$ python -q
>>> import numpy as np
>>> import numpy.linalg as la
>>> np.set_printoptions(suppress=True, linewidth=200)
>>> f = np.array([1, 2, 1, 1, -2])
>>> v = np.array([2, 1, -1])
>>> m1 = np.outer(f, v)
>>> m1
array([[ 2,  1, -1],
       [ 4,  2, -2],
       [ 2,  1, -1],
       [ 2,  1, -1],
       [-4, -2,  2]])
>>> rank = la.matrix_rank(m1)
>>> rank
np.int64(1)
>>> ns = la.svd(m1)[2][rank:].T
>>> [int(la.matrix_rank(m1[:, :j + 1])) for j in range(3)]
[1, 1, 1]
>>> np.round(m1 @ ns, 2) + 0
array([[0., 0.],
       [0., 0.],
       [0., 0.],
       [0., 0.],
       [0., 0.]])
>>> np.allclose(m1 @ ns, 0)
True
>>> np.round(ns @ ns.T, 2)
array([[ 0.33, -0.33,  0.33],
       [-0.33,  0.83,  0.17],
       [ 0.33,  0.17,  0.83]])
>>> [int(la.matrix_rank(np.delete(m1, i, axis=0))) for i in range(5)]
[1, 1, 1, 1, 1]
>>> np.unique(m1.round(6), axis=0).shape
(3, 3)
>>> np.allclose(m1[:-1].T @ la.lstsq(m1[:-1].T, m1[-1])[0], m1[-1])
True
>>> try:
...     la.inv(m1)
... except la.LinAlgError as e:
...     print(repr(e))
... 
LinAlgError('Last 2 dimensions of the array must be square')
>>> la.cond(m1) > 100
np.True_
>>> m1.sum(axis=0)
array([ 6,  3, -3])
>>> m1.shape
(5, 3)
>>> np.round(la.svd(m1, compute_uv=False), 2) + 0
array([8.12, 0.  , 0.  ])
>>> J = np.load("run13.npy")
>>> J
array([[0, 0, 0, 0],
       [0, 0, 0, 0],
       [0, 0, 2, 0],
       [0, 0, 0, 2]])
>>> rng = np.random.default_rng(86732)
>>> labels = rng.permutation(4)
>>> labels
array([3, 0, 1, 2])
>>> B = J[labels][:, labels]
>>> np.trace(B)
np.int64(4)
>>> np.kron(np.eye(2, dtype=int), J)
array([[0, 0, 0, 0, 0, 0, 0, 0],
       [0, 0, 0, 0, 0, 0, 0, 0],
       [0, 0, 2, 0, 0, 0, 0, 0],
       [0, 0, 0, 2, 0, 0, 0, 0],
       [0, 0, 0, 0, 0, 0, 0, 0],
       [0, 0, 0, 0, 0, 0, 0, 0],
       [0, 0, 0, 0, 0, 0, 2, 0],
       [0, 0, 0, 0, 0, 0, 0, 2]])
>>> round(la.det(2 * J), 2), round(float(la.det(J)), 2)
(np.float64(0.0), 0.0)
>>> la.matrix_rank(J, rtol=0.1)
np.int64(2)
>>> la.cond(J) > 100
np.True_
>>> th = np.radians(180)
>>> Rm = np.eye(4)
>>> Rm[2, 2] = Rm[0, 0] = np.cos(th)
>>> Rm[2, 0], Rm[0, 2] = -np.sin(th), np.sin(th)
>>> Rm.round(2) + 0
array([[-1.,  0.,  0.,  0.],
       [ 0.,  1.,  0.,  0.],
       [ 0.,  0., -1.,  0.],
       [ 0.,  0.,  0.,  1.]])
>>> B = J @ Rm.T
>>> np.allclose(J @ J.T, B @ B.T)
True
>>> np.round(la.svd(J, compute_uv=False), 2), np.round(la.svd(B, compute_uv=False), 2)
(array([2., 2., 0., 0.]), array([2., 2., 0., 0.]))
>>> B.round(2) + 0
array([[ 0.,  0.,  0.,  0.],
       [ 0.,  0.,  0.,  0.],
       [ 0.,  0., -2.,  0.],
       [ 0.,  0.,  0.,  2.]])
>>> round(float(la.det(Rm)), 2), np.trace(Rm)
(1.0, np.float64(0.0))
>>> F = np.load("out7.npy")
>>> F
array([[ 3., -1.,  0.],
       [ 0.,  2.,  0.],
       [ 0., -1.,  3.]])
>>> vals, vecs = la.eig(F)
>>> np.prod(vals)
np.float64(18.0)
>>> F @ vecs[:, 0] - vals[0] * vecs[:, 0]
array([0., 0., 0.])
>>> np.round(np.sort(la.eigvals(F @ F)), 2)
array([4., 9., 9.])
>>> np.round(np.sort(la.eigvals(la.inv(F))), 2)
array([0.33, 0.33, 0.5 ])
>>> vals
array([3., 3., 2.])
>>> B = la.inv(F)
>>> np.round(la.inv(B), 2)
array([[ 3., -1.,  0.],
       [ 0.,  2.,  0.],
       [ 0., -1.,  3.]])
>>> labels = rng.permutation(3)
>>> labels
array([0, 1, 2])
>>> B = F[labels][:, labels]
>>> round(float(la.det(B)), 2), round(float(la.det(F[labels])), 2)
(18.0, 18.0)
>>> np.trace(B)
np.float64(8.0)
>>> np.allclose(B, F)
True
>>> U, sig = la.svd(F)
Traceback (most recent call last):
  File "<python-input-59>", line 1, in <module>
    U, sig = la.svd(F)
    ^^^^^^
ValueError: too many values to unpack (expected 2)
>>> U, sig, Vt = la.svd(F, full_matrices=False)
>>> np.round(np.sqrt((sig ** 2).sum()), 2), round(la.norm(F), 2)
(np.float64(4.9), np.float64(4.9))
>>> np.round(np.cumsum(sig ** 2) / np.sum(sig ** 2), 2)
array([0.5 , 0.88, 1.  ])
>>> np.round(np.abs(Vt[0]), 2)
array([0.58, 0.58, 0.58])
>>> np.allclose(U * sig @ Vt, F)
True
>>> sig.round(2)
array([3.46, 3.  , 1.73])
>>> np.round(U.T @ U, 2) + 0
array([[1., 0., 0.],
       [0., 1., 0.],
       [0., 0., 1.]])
>>> np.round(la.det(F.T), 2)
np.float64(18.0)
>>> np.einsum("ii->", F)
np.float64(8.0)
>>> np.einsum("ij,ji->", F, F)
np.float64(22.0)
>>> round(la.det(F[::-1]), 2)
np.float64(-18.0)
>>> E = np.load("case10.npy")
>>> E
array([[2, 3, 4],
       [3, 2, 3],
       [4, 3, 2]])
>>> labels = rng.permutation(3)
>>> B = E[:, labels] * rng.choice([-1, 1], 3)
>>> B
array([[ 4,  2, -3],
       [ 3,  3, -2],
       [ 2,  4, -3]])
>>> U, _, Vt = la.svd(E.T @ B)
>>> np.round(U @ Vt, 2) + 0
array([[ 0.,  1.,  0.],
       [ 0.,  0., -1.],
       [ 1.,  0.,  0.]])
>>> labels
array([2, 0, 1])
>>> vals, vecs = la.eig(B)
>>> vals.round(2)
array([ 3.  ,  2.56, -1.56])
>>> np.round(B @ vecs[:, 0] - vals[0] * vecs[:, 0], 2) + 0
array([0., 0., 0.])
>>> round(float(np.prod(vals)), 2)
-12.0
>>> vals, vecs = la.eigh(E)
>>> x = np.array([2, -3, -3])
>>> round(float(x @ E @ x / (x @ x)), 2), round(float(vals[0]), 2), round(vals[-1], 2)
(0.64, -2.0, np.float64(8.69))
>>> np.round(la.eigvalsh(E[1:, 1:]), 2)
array([-1.,  5.])
>>> x @ E @ x
np.int64(14)
>>> np.abs(E).sum(axis=1).max(), round(np.abs(vals).max(), 2)
(np.int64(9), np.float64(8.69))
>>> (np.sign(vecs[:, -1].round(6)) == np.sign(vecs[0, -1].round(6))).astype(int)
array([1, 1, 1])
>>> np.round(vecs * np.maximum(vals, 0) @ vecs.T, 2)
array([[3.1 , 2.78, 3.1 ],
       [2.78, 2.49, 2.78],
       [3.1 , 2.78, 3.1 ]])
>>> np.round(vecs * np.abs(vals) @ vecs.T, 2)
array([[4.2 , 2.56, 2.2 ],
       [2.56, 2.98, 2.56],
       [2.2 , 2.56, 4.2 ]])
>>> B = E / np.sqrt((E ** 2).mean(axis=1, keepdims=True))
>>> la.matrix_rank(B) == la.matrix_rank(E)
np.True_
>>> B[1].round(2)
array([1.11, 0.74, 1.11])
>>> np.round(E - E.mean(axis=1, keepdims=True), 2)
array([[-1.  ,  0.  ,  1.  ],
       [ 0.33, -0.67,  0.33],
       [ 1.  ,  0.  , -1.  ]])
>>> mat = np.load("dump.npy")
>>> mat
array([[ 0.,  0., -3.,  1.,  2.],
       [ 0.,  0., -3.,  2.,  2.],
       [-3., -3.,  0.,  0.,  0.],
       [ 1.,  2.,  0.,  0.,  0.],
       [ 2.,  2.,  0.,  0.,  0.]])
>>> rank = la.matrix_rank(mat)
>>> rank
np.int64(4)
>>> ns = la.svd(mat)[2][rank:].T
>>> np.round(ns @ ns.T, 2) + 0
array([[0.  , 0.  , 0.  , 0.  , 0.  ],
       [0.  , 0.  , 0.  , 0.  , 0.  ],
       [0.  , 0.  , 0.31, 0.  , 0.46],
       [0.  , 0.  , 0.  , 0.  , 0.  ],
       [0.  , 0.  , 0.46, 0.  , 0.69]])
>>> la.matrix_rank(mat.T @ mat), la.matrix_rank(mat @ mat.T)
(np.int64(4), np.int64(4))
>>> np.round(np.trace(la.pinv(mat) @ mat), 2)
np.float64(4.0)
>>> np.allclose(mat[:-1].T @ la.lstsq(mat[:-1].T, mat[-1])[0], mat[-1])
True
>>> la.lstsq(mat[:-1].T, mat[-1])[2]
np.int32(4)
>>> U, sig, Vt = la.svd(mat)
>>> vecs = Vt[:(sig > 1e-8).sum()]
>>> x = mat[0] + 5 * mat[4] + rng.integers(2) * np.eye(5)[0]
>>> x
array([10., 10., -3.,  1.,  2.])
>>> np.round(np.diag(vecs.T @ vecs), 2)
array([1.  , 1.  , 0.69, 1.  , 0.31])
>>> np.allclose(vecs.T @ vecs @ x, x)
True
>>> np.round(vecs.T @ vecs, 2) + 0
array([[ 1.  ,  0.  ,  0.  ,  0.  ,  0.  ],
       [ 0.  ,  1.  ,  0.  ,  0.  ,  0.  ],
       [ 0.  ,  0.  ,  0.69,  0.  , -0.46],
       [ 0.  ,  0.  ,  0.  ,  1.  ,  0.  ],
       [ 0.  ,  0.  , -0.46,  0.  ,  0.31]])
>>> np.prod(np.diag(J)), np.round(la.det(J), 2)
(np.int64(0), np.float64(0.0))
>>> [int(la.matrix_rank(la.matrix_power(J, p))) for p in range(1, 5)]
[2, 2, 2, 2]
>>> try:
...     la.inv(J)
... except la.LinAlgError as e:
...     print("failed:", e)
... 
failed: Singular matrix
>>> J @ J
array([[0, 0, 0, 0],
       [0, 0, 0, 0],
       [0, 0, 4, 0],
       [0, 0, 0, 4]])
>>> X = np.loadtxt("data.csv", delimiter=",")
>>> X.round(2)
array([[-14.6 , -23.27,  14.75, -50.57],
       [-10.06, -17.71,  12.3 , -39.06],
       [ -0.95,  -4.9 ,   3.9 ,  -9.73],
       [ -0.22,  -2.36,   0.84,  -2.88],
       [ -0.31,  -1.61,  -0.03,  -1.22],
       [ -0.2 ,  -0.45,  -0.19,  -0.17],
       [  2.48,   3.45,   2.23,   1.13],
       [ 14.69,  16.62,  10.61,   8.4 ],
       [ 25.47,  27.63,  16.84,  16.21],
       [ 34.25,  36.48,  21.54,  23.07],
       [ 42.98,  45.23,  25.99,  30.19],
       [ 75.15,  77.24,  41.17,  58.14]])
>>> # rank 3
>>> t3 = np.stack([X, 4 * X, X[::-1]])
>>> np.round(la.norm(t3, axis=(1, 2)), 2)
array([184.67, 738.68, 184.67])
>>> np.round(np.einsum("bij,cij->bc", t3, t3), 2)
array([[ 34102.91, 136411.64, -15641.37],
       [136411.64, 545646.56, -62565.48],
       [-15641.37, -62565.48,  34102.91]])
>>> t3.shape
(3, 12, 4)
>>> (t3 @ X.T).shape
(3, 12, 12)
>>> W0 = np.load("a.npy")
>>> W0
array([[20,  4, -2,  4, -1],
       [ 4, 64,  0, -3,  5],
       [ 4, -2, 20,  2,  5],
       [ 0,  3,  1, 59,  0],
       [ 4, -4,  5,  4, 36]])
>>> x = np.array([3, 1, 2, 6, 4])
>>> a = np.maximum(W0 @ x, 0)
>>> np.tanh(W0 @ x)
array([1., 1., 1., 1., 1.])
>>> a
array([ 80,  78,  82, 359, 186])
>>> W0.T @ a
array([ 2984,  5481,  2769, 22175,  7416])
